$ python -q
>>> import numpy as np
>>> np.set_printoptions(precision=1, suppress=True, linewidth=120)
>>> rnd = lambda a: np.round(a, 1) + 0
>>> K = np.load("block16.npy")
>>> print(rnd(K))
[[ 57.6   0.   41.7 -79.4  39.7 -41.8 -49.7 -17.9 -35.8  43.7  45.8]
 [ 56.8   0.1  40.9 -78.3  39.1 -41.3 -49.2 -17.8 -35.3  43.2  45.3]
 [ 55.7   0.3  39.9 -76.6  38.3 -40.7 -48.4 -17.6 -34.6  42.4  44.5]
 [ 53.8   0.5  38.3 -73.9  36.9 -39.6 -47.2 -17.4 -33.5  41.1  43.4]
 [ 48.    1.1  33.  -65.3  32.5 -36.1 -43.1 -16.4 -29.8  36.9  39.7]
 [ 43.8   1.5  29.4 -59.2  29.4 -33.7 -40.2 -15.7 -27.3  33.9  37. ]
 [ 37.3   2.   23.8 -49.8  24.6 -29.8 -35.6 -14.6 -23.3  29.2  32.9]
 [ 30.5   2.4  18.1 -39.7  19.6 -25.5 -30.4 -13.4 -19.1  24.2  28.4]
 [ 29.5   2.5  17.4 -38.4  18.9 -24.9 -29.7 -13.2 -18.5  23.5  27.7]
 [ 17.9   2.7   8.4 -21.3  10.7 -17.3 -20.3 -10.8 -11.3  14.8  19.7]
 [ 16.4   2.6   7.4 -19.1   9.6 -16.3 -19.  -10.4 -10.3  13.6  18.6]
 [ 16.3   2.6   7.3 -18.9   9.5 -16.2 -18.9 -10.4 -10.2  13.6  18.5]
 [  8.6   2.1   2.4  -7.9   4.4 -10.5 -11.7  -8.2  -5.4   7.5  12.5]
 [  5.7   1.6   0.8  -3.8   2.6  -8.   -8.5  -7.1  -3.5   5.1   9.9]
 [  4.    1.2   0.1  -1.6   1.6  -6.4  -6.5  -6.2  -2.4   3.6   8.2]
 [  3.6   1.1   0.   -1.    1.3  -6.   -5.9  -6.   -2.2   3.2   7.7]
 [  3.4   1.1  -0.1  -0.7   1.2  -5.8  -5.6  -5.8  -2.    3.1   7.5]
 [  3.3   1.   -0.1  -0.6   1.2  -5.7  -5.5  -5.8  -2.    3.    7.4]
 [  2.7   0.9  -0.2   0.1   0.9  -5.   -4.7  -5.4  -1.6   2.5   6.7]
 [  1.9   0.6  -0.4   0.9   0.5  -4.1  -3.6  -4.7  -1.1   1.8   5.6]
 [  0.3  -0.1  -0.1   1.4   0.   -1.3  -0.7  -2.   -0.1   0.2   2. ]
 [  0.2  -0.2   0.    1.1   0.   -0.8  -0.4  -1.4   0.    0.1   1.4]
 [  0.    0.    0.    0.    0.    0.    0.    0.    0.    0.    0. ]
 [ -0.3   0.9  -0.8  -2.1  -0.2   1.1  -0.2   2.2   0.    0.1  -2.2]
 [ -0.4   1.1  -1.   -2.4  -0.2   1.2  -0.3   2.5   0.    0.1  -2.5]
 [ -3.3   6.1  -8.2  -5.5  -3.2   3.7  -2.7   7.9   1.    0.1  -8.4]
 [ -4.5   7.8 -10.8  -5.6  -4.5   4.3  -3.4   9.1   1.5  -0.2 -10. ]
 [ -4.9   8.3 -11.7  -5.6  -4.9   4.5  -3.6   9.5   1.6  -0.2 -10.6]
 [ -5.2   8.7 -12.3  -5.6  -5.2   4.7  -3.7   9.8   1.8  -0.3 -10.9]
 [ -6.5  10.3 -15.   -5.4  -6.5   5.3  -4.4  10.9   2.3  -0.6 -12.4]
 [ -7.5  11.4 -16.9  -5.2  -7.5   5.8  -4.8  11.6   2.8  -0.9 -13.4]
 [ -9.6  13.8 -21.1  -4.4  -9.6   6.7  -5.6  13.1   3.7  -1.4 -15.6]
 [-11.   15.3 -23.8  -3.8 -11.    7.3  -6.1  14.    4.4  -1.9 -17. ]
 [-12.6  16.9 -26.9  -3.1 -12.6   8.   -6.6  15.    5.1  -2.4 -18.5]
 [-14.9  19.3 -31.2  -1.8 -14.8   9.   -7.3  16.3   6.2  -3.1 -20.6]
 [-15.9  20.2 -33.1  -1.2 -15.8   9.4  -7.6  16.9   6.7  -3.4 -21.5]
 [-16.8  21.2 -34.8  -0.7 -16.7   9.8  -7.9  17.3   7.2  -3.8 -22.3]
 [-17.1  21.4 -35.3  -0.5 -16.9   9.9  -7.9  17.5   7.3  -3.8 -22.5]
 [-21.8  25.9 -44.    2.6 -21.6  11.8  -9.1  19.9   9.6  -5.5 -26.6]
 [-25.5  29.2 -50.5   5.1 -25.1  13.3  -9.8  21.5  11.4  -6.9 -29.5]
 [-31.1  34.2 -60.4   9.4 -30.5  15.5 -10.8  24.   14.3  -9.  -34. ]
 [-39.3  41.1 -74.6  15.9 -38.4  18.7 -12.   27.3  18.4 -12.3 -40.3]
 [-39.8  41.5 -75.4  16.3 -38.8  18.9 -12.1  27.4  18.7 -12.5 -40.7]
 [-42.5  43.7 -80.   18.5 -41.3  20.  -12.4  28.5  20.  -13.6 -42.7]
 [-45.6  46.2 -85.3  21.2 -44.3  21.2 -12.8  29.6  21.6 -14.8 -45. ]]
>>> # null space of dimension 8
>>> left, sig, VT = np.linalg.svd(K)
>>> V = VT[:(sig > 1e-8).sum()]
>>> rng = np.random.default_rng(60)
>>> vec = K[26] + -3 * K[39] + rng.integers(2) * np.eye(11)[4]
>>> print(rnd(vec))
[ 71.9 -79.8 140.7 -21.   70.8 -35.5  26.1 -55.5 -32.8  20.5  78.6]
>>> rnd(np.diag(V.T @ V))
array([0.2, 0.2, 0.5, 0.6, 0.1, 0.2, 0.4, 0.3, 0.1, 0.1, 0.4])
>>> print(rnd(np.linalg.norm(vec - V.T @ V @ vec)))
0.0
